$ python -q
>>> import numpy as np
>>> from numpy import linalg as LA
>>> np.set_printoptions(suppress=True, linewidth=200)
>>> W0 = np.array([[1, -1, 1, -1],
...     [1, 0, 0, 0],
...     [1, 1, 1, 1],
...     [1, 2, 4, 8],
...     [1, 3, 9, 27],
...     [1, 4, 16, 64],
...     [1, 5, 25, 125],
...     [1, 6, 36, 216],
...     [1, 7, 49, 343],
...     [1, 8, 64, 512],
...     [1, 9, 81, 729],
...     [1, 10, 100, 1000],
...     [1, 11, 121, 1331],
...     [1, 12, 144, 1728],
...     [1, 13, 169, 2197],
...     [1, 14, 196, 2744]])
>>> U, sv, vt = LA.svd(W0)
>>> print(np.argmax(sv[:-1] / (sv[1:] + 1e-6)) + 1)
1
>>> A2 = U[:, :1] @ np.diag(sv[:1]) @ vt[:1]
>>> print(np.round(np.abs(W0 - A2).max(), 3))
25.183
>>> print(round(float(LA.norm(W0 - A2, 2)), 3), round(float(sv[1]), 3))
60.258 60.258
>>> print(LA.matrix_rank(W0, rtol=0.1))
1
>>> print(np.round(LA.norm(W0, 2) / LA.norm(W0), 3))
1.0
>>> print(LA.cond(W0) > 100)
True
>>> r0, r1 = W0[0], W0[14]
>>> print(r0 @ r1)
-2040
>>> print(r0 @ r0)
4
>>> pr = (r0 @ r1) / (r0 @ r0) * r0
>>> print(r1 - pr)
[ 511. -497.  679. 1687.]
>>> print((r1 - pr) @ r0)
0.0
>>> A2 = np.array([[-2, -1, 0], [2, 0, 2], [-2, 2, 2], [-2, -2, 2]])
>>> print(np.einsum("ik,kj->ji", W0, A2))
[[   -4    -2    -4   -22   -68  -154  -292  -494  -772 -1138 -1604 -2182 -2884 -3722 -4708 -5854]
 [    3    -1    -1    -9   -37   -97  -201  -361  -589  -897 -1297 -1801 -2421 -3169 -4057 -5097]
 [   -2     0     6    28    78   168   310   516   798  1168  1638  2220  2926  3768  4758  5908]]
>>> print(np.vstack([W0, A2.T]).shape)
(19, 4)
>>> print(np.einsum("ik,kj->ij", W0, A2))
[[   -4     3    -2]
 [   -2    -1     0]
 [   -4    -1     6]
 [  -22    -9    28]
 [  -68   -37    78]
 [ -154   -97   168]
 [ -292  -201   310]
 [ -494  -361   516]
 [ -772  -589   798]
 [-1138  -897  1168]
 [-1604 -1297  1638]
 [-2182 -1801  2220]
 [-2884 -2421  2926]
 [-3722 -3169  3768]
 [-4708 -4057  4758]
 [-5854 -5097  5908]]
>>> print(LA.matrix_rank(np.vstack([W0, A2.T])))
4
>>> print(A2.T @ W0.T)
[[   -4    -2    -4   -22   -68  -154  -292  -494  -772 -1138 -1604 -2182 -2884 -3722 -4708 -5854]
 [    3    -1    -1    -9   -37   -97  -201  -361  -589  -897 -1297 -1801 -2421 -3169 -4057 -5097]
 [   -2     0     6    28    78   168   310   516   798  1168  1638  2220  2926  3768  4758  5908]]
>>> theta = np.radians(45)
>>> R = np.eye(4)
>>> R[3, 3] = R[2, 2] = np.cos(theta)
>>> R[3, 2], R[2, 3] = -np.sin(theta), np.sin(theta)
>>> print(R.round(3))
[[ 1.     0.     0.     0.   ]
 [ 0.     1.     0.     0.   ]
 [ 0.     0.     0.707  0.707]
 [ 0.     0.    -0.707  0.707]]
>>> A2 = W0 @ R.T
>>> print(np.round(np.abs(A2 - W0).max(axis=0), 3))
[   0.       0.    1882.894  942.292]
>>> F = np.loadtxt("m.csv", delimiter=",")
>>> print(F)
[[ -2.  -1.   0.   1.   2.   3.   4.   5.   6.   7.   8.   9.]
 [ 10.  11.  12.  13.  14.  15.  16.  17.  18.  19.  20.  21.]
 [ 22.  23.  24.  25.  26.  27.  28.  29.  30.  31.  32.  33.]
 [ 34.  35.  36.  37.  38.  39.  40.  41.  42.  43.  44.  45.]
 [ 46.  47.  48.  49.  50.  51.  52.  53.  54.  55.  56.  57.]
 [ 58.  59.  60.  61.  62.  63.  64.  65.  66.  67.  68.  69.]
 [ 70.  71.  72.  73.  74.  75.  76.  77.  78.  79.  80.  81.]
 [ 82.  83.  84.  85.  86.  87.  88.  89.  90.  91.  92.  93.]
 [ 94.  95.  96.  97.  98.  99. 100. 101. 102. 103. 104. 105.]
 [106. 107. 108. 109. 110. 111. 112. 113. 114. 115. 116. 117.]
 [118. 119. 120. 121. 122. 123. 124. 125. 126. 127. 128. 129.]
 [130. 131. 132. 133. 134. 135. 136. 137. 138. 139. 140. 141.]
 [142. 143. 144. 145. 146. 147. 148. 149. 150. 151. 152. 153.]
 [154. 155. 156. 157. 158. 159. 160. 161. 162. 163. 164. 165.]]
>>> # rank 2
>>> U, sv, vt = LA.svd(F)
>>> V = vt[:(sv > 1e-8).sum()]
>>> rng = np.random.default_rng(4082)
>>> x0 = F[9] + -1 * F[7] + rng.integers(2) * np.eye(12)[4]
>>> print(x0)
[24. 24. 24. 24. 25. 24. 24. 24. 24. 24. 24. 24.]
>>> print(round(float(LA.norm(x0 - V.T @ V @ x0)), 3))
0.949
>>> print(np.allclose(V.T @ V @ x0, x0))
False
>>> print(np.round(np.diag(V.T @ V), 3))
[0.295 0.225 0.169 0.127 0.099 0.085 0.085 0.099 0.127 0.169 0.225 0.295]
>>> basis = 10 * np.array([[1.1, 1.6, 0.3, -0.1, 0.3, -0.8, -1.3, -1.3],
...     [-0.5, -0.8, 1.5, -1.7, -1.6, 0.0, 2.6, 0.5],
...     [-0.2, -0.9, 1.0, 0.7, -1.0, 0.4, 0.0, 1.0]])
>>> idx = rng.integers(0, 3, 32)
>>> X = basis[idx] + rng.normal(size=(32, 8))
>>> print(X.round(3))
[[ -6.749  -9.002  15.366 -17.767 -15.256  -0.366  26.019   3.783]
 [ 11.897  15.887   4.175   0.126   3.37  -10.227 -12.531 -12.495]
 [ -1.398  -9.117   9.134   8.64   -9.279   5.507   1.199   9.663]
 [ -2.358  -9.265   9.671   9.648  -8.899   3.998   0.199   8.912]
 [ -5.21   -7.64   13.848 -16.707 -15.292  -0.665  26.64    5.756]
 [  9.407  16.293   2.487  -1.247   1.492  -8.932 -12.273 -12.494]
 [ -4.296  -7.892  15.945 -17.233 -16.805  -2.045  26.358   5.024]
 [ -3.489  -6.318  14.391 -17.328 -14.841  -0.754  28.01    3.568]
 [ -4.035  -7.761  15.564 -17.647 -14.877  -0.919  25.852   4.7  ]
 [ -2.816  -8.872  10.81    5.883 -10.443   4.245   0.526  10.043]
 [  9.955  15.235   3.762   0.256   2.95   -9.518 -12.833 -13.638]
 [ 12.302  17.898   3.614  -0.931   4.222  -7.957 -13.458 -13.871]
 [ -1.345  -6.319  10.058   8.262  -9.606   6.086   0.782  10.277]
 [  9.943  14.764   1.168   0.557   3.194  -6.747 -13.508 -12.411]
 [ -1.008  -7.352   9.691   6.294  -9.935   4.307  -0.827  11.414]
 [ -5.456  -8.237  13.409 -17.291 -14.965  -0.225  27.403   4.769]
 [ -6.278  -7.949  14.619 -16.714 -17.206  -0.243  24.49    6.424]
 [ 11.086  16.161   3.592  -1.003   3.198  -8.012 -13.016 -14.506]
 [ 11.289  17.114   3.684  -1.122   3.988  -7.58  -12.072 -12.508]
 [ -2.455  -6.926  11.072   6.379 -10.168   3.534  -0.246   8.892]
 [ 11.004  16.558   3.168  -0.29    3.24   -5.829 -13.249 -12.343]
 [ -5.696  -8.809  14.891 -16.457 -14.921   0.079  26.454   6.563]
 [ -3.346  -9.565   8.604   7.515  -9.868   5.079   0.27   11.205]
 [ -2.405  -9.335  10.153   6.467  -9.996   5.819  -0.154  10.138]
 [ 12.116  15.02    3.052  -2.151   2.817  -7.966 -14.004 -14.501]
 [ -2.957  -9.861  12.773   8.05   -8.083   2.717   1.084   9.978]
 [ -4.739  -9.665  14.408 -17.64  -16.543  -0.427  24.746   4.372]
 [ -3.785  -7.395  15.114 -17.133 -16.367  -2.906  27.209   4.584]
 [ -4.651  -8.782  15.651 -17.535 -14.594  -0.259  26.334   4.268]
 [ -4.464  -9.685  14.381 -17.263 -17.901   0.323  26.289   2.661]
 [ 11.487  16.932   2.121   0.864   2.361  -7.367 -14.134 -12.619]
 [ -3.663  -9.524  14.541 -16.114 -15.414   0.3    27.301   4.933]]
>>> x0 = np.array([2, 3, 1, 0, 1, 2, 3, 3])
>>> a = np.maximum(X @ x0, 0)
>>> print(np.flatnonzero(a > 1e-9))
[ 0  2  3  4  6  7  8  9 12 14 15 16 19 21 22 23 25 26 27 28 29 31]
>>> print(np.round(np.tanh(X @ x0), 3))
[ 1.    -1.     1.     0.998  1.    -1.     1.     1.     1.     1.    -1.    -1.     1.    -1.     1.     1.     1.    -1.    -1.     1.    -1.     1.     1.     1.    -1.     1.     1.     1.
  1.     1.    -1.     1.   ]
>>> cen = X - X.mean(axis=0)
>>> V = LA.svd(cen)[2][:3]
>>> A2 = cen - cen @ V.T @ V
>>> print(np.round((cen @ V.T).std(axis=0), 3))
[25.078 12.467  1.161]
>>> print(np.round(A2.std(axis=0), 3))
[0.749 0.741 0.586 0.571 0.798 0.519 0.673 0.769]
>>> print(LA.norm(A2, axis=1).round(6).argmax())
29
>>> print(np.round(np.diag(V.T @ V), 3))
[0.095 0.354 0.401 0.549 0.15  0.589 0.553 0.309]
>>> theta = np.radians(45)
>>> R = np.eye(8)
>>> R[4, 4] = R[3, 3] = np.cos(theta)
>>> R[4, 3], R[3, 4] = -np.sin(theta), np.sin(theta)
>>> print(R.round(3))
[[ 1.     0.     0.     0.     0.     0.     0.     0.   ]
 [ 0.     1.     0.     0.     0.     0.     0.     0.   ]
 [ 0.     0.     1.     0.     0.     0.     0.     0.   ]
 [ 0.     0.     0.     0.707  0.707  0.     0.     0.   ]
 [ 0.     0.     0.    -0.707  0.707  0.     0.     0.   ]
 [ 0.     0.     0.     0.     0.     1.     0.     0.   ]
 [ 0.     0.     0.     0.     0.     0.     1.     0.   ]
 [ 0.     0.     0.     0.     0.     0.     0.     1.   ]]
>>> A2 = X @ R.T
>>> print(np.round(np.abs(A2 - X).max(axis=0), 3))
[ 0.     0.     0.     9.213 17.45   0.     0.     0.   ]
>>> print(np.round(LA.det(R), 3), round(np.trace(R), 3))
1.0 7.414
>>> print(np.round(LA.svd(X, compute_uv=False), 3), np.round(LA.svd(A2, compute_uv=False), 3))
[155.984  77.908  48.099   6.317   6.06    5.343   4.472   3.575] [155.984  77.908  48.099   6.317   6.06    5.343   4.472   3.575]
>>> A2 = np.c_[X[:, :3] @ np.array([[0, 1, 3], [2, -5, 1], [-1, 1, 1]]), np.array([-6, -9, 7, -3, 8, 7, -9, -3, 1, -3, 3, -2, 6, -3, 6, 8, 9, 6, 4, -3, -3, 0, -9, 9, 7, 8, 1, 7, -6, 6, -8, 8])]
>>> print(A2.round(3))
[[-33.37   53.626 -13.882  -6.   ]
 [ 27.599 -63.365  55.753  -9.   ]
 [-27.368  53.32   -4.177   7.   ]
 [-28.202  53.639  -6.668  -3.   ]
 [-29.127  46.838  -9.421   8.   ]
 [ 30.099 -69.572  47.001   7.   ]
 [-31.729  51.11   -4.836  -9.   ]
 [-27.026  42.49   -2.392  -3.   ]
 [-31.086  50.335  -4.303   1.   ]
 [-28.554  52.353  -6.512  -3.   ]
 [ 26.709 -62.46   48.861   3.   ]
 [ 32.181 -73.572  58.417  -2.   ]
 [-22.696  40.309  -0.298   6.   ]
 [ 28.361 -62.711  45.761  -3.   ]
 [-24.396  45.444  -0.685   6.   ]
 [-29.884  49.14  -11.196   8.   ]
 [-30.516  48.085 -12.163   9.   ]
 [ 28.729 -66.125  53.01    6.   ]
 [ 30.545 -70.598  54.666   4.   ]
 [-24.924  43.247  -3.219  -3.   ]
 [ 29.949 -68.62   52.738  -3.   ]
 [-32.508  53.237 -11.006   0.   ]
 [-27.734  53.083 -11.     -9.   ]
 [-28.824  54.426  -6.397   9.   ]
 [ 26.988 -59.931  54.421   7.   ]
 [-32.495  59.122  -5.96    8.   ]
 [-33.737  57.992  -9.473   1.   ]
 [-29.904  48.305  -3.635   7.   ]
 [-33.216  54.912  -7.083  -6.   ]
 [-33.751  58.342  -8.695   6.   ]
 [ 31.742 -71.05   53.514  -8.   ]
 [-33.589  58.498  -5.971   8.   ]]
>>> print(LA.matrix_rank(A2))
4
>>> print(LA.matrix_rank(np.c_[X, A2]))
9
>>> U, sv, vt = LA.svd(X, full_matrices=False)
>>> print(np.round(U.T @ X @ vt.T, 3) + 0)
[[155.984   0.      0.      0.      0.      0.      0.      0.   ]
 [  0.     77.908   0.      0.      0.      0.      0.      0.   ]
 [  0.      0.     48.099   0.      0.      0.      0.      0.   ]
 [  0.      0.      0.      6.317   0.      0.      0.      0.   ]
 [  0.      0.      0.      0.      6.06    0.      0.      0.   ]
 [  0.      0.      0.      0.      0.      5.343   0.      0.   ]
 [  0.      0.      0.      0.      0.      0.      4.472   0.   ]
 [  0.      0.      0.      0.      0.      0.      0.      3.575]]
>>> print(U.shape, sv.shape, vt.shape)
(32, 8) (8,) (8, 8)
>>> print(np.round(U.T @ U, 3) + 0)
[[1. 0. 0. 0. 0. 0. 0. 0.]
 [0. 1. 0. 0. 0. 0. 0. 0.]
 [0. 0. 1. 0. 0. 0. 0. 0.]
 [0. 0. 0. 1. 0. 0. 0. 0.]
 [0. 0. 0. 0. 1. 0. 0. 0.]
 [0. 0. 0. 0. 0. 1. 0. 0.]
 [0. 0. 0. 0. 0. 0. 1. 0.]
 [0. 0. 0. 0. 0. 0. 0. 1.]]
>>> print(np.abs(U[:, 0]).round(6).argmax())
29
>>> print(np.round(np.abs(vt[0]), 3))
[0.2   0.34  0.32  0.318 0.388 0.072 0.652 0.247]
>>> E = np.loadtxt("data.csv", delimiter=",")
>>> print(E)
[[-2.588 -1.34   2.254 -1.777  1.498 -1.415  0.47  -0.076  0.055  1.292  0.826  0.707 -0.439]
 [-0.164 -1.643 -0.23  -3.299  1.571 -1.328  0.014  3.118  0.345 -0.153 -0.699  0.133  1.447]
 [-1.35  -6.002  0.296  2.826 -1.72  -0.251  0.069  3.187 -0.732 -1.718  1.19   0.289  0.573]
 [ 3.598 -2.849  2.379  1.8    0.461 -2.37   0.758 -2.035  0.425 -1.483 -0.066  1.672 -0.09 ]
 [-0.202  1.05   0.616 -1.39   0.74   0.979 -0.631  1.37   2.225 -3.979 -0.466 -1.395  1.753]
 [-0.266 -1.04  -0.724 -2.861 -0.348 -0.953 -1.524  0.531  0.744 -2.184 -0.49  -1.19   2.154]
 [ 1.13   3.657 -0.502 -0.292 -1.203 -2.776  1.393  1.126  0.137 -0.929  1.043 -2.655 -1.402]
 [ 0.259  3.454 -0.303 -1.445  0.711  0.005  0.719  1.576 -0.441  1.575  0.17  -1.503 -3.477]
 [-1.04   2.769  1.698 -3.288 -0.583  4.69   0.085 -2.403  1.93   8.585  1.479  1.624  0.394]
 [ 1.304  6.877  0.46   2.398 -0.804  0.101  0.086 -1.485  0.059 -3.94  -0.369  1.723 -1.481]
 [ 0.867 -0.014 -1.16  -2.201 -1.732  3.325 -0.528  1.944  1.313 -0.549  0.524 -0.418  0.517]
 [-0.849  1.229  0.128 -1.122  0.418  3.793  0.269 -1.613  0.664 -3.674 -1.463  0.855 -3.238]]
>>> blk = np.stack([E, -1 * E, E[::-1]])
>>> print((blk @ E.T).shape)
(3, 12, 12)
>>> print(blk.shape)
(3, 12, 13)
>>> print(np.round(np.einsum("bij,cij->bc", blk, blk), 3))
[[ 583.617 -583.617 -128.974]
 [-583.617  583.617  128.974]
 [-128.974  128.974  583.617]]
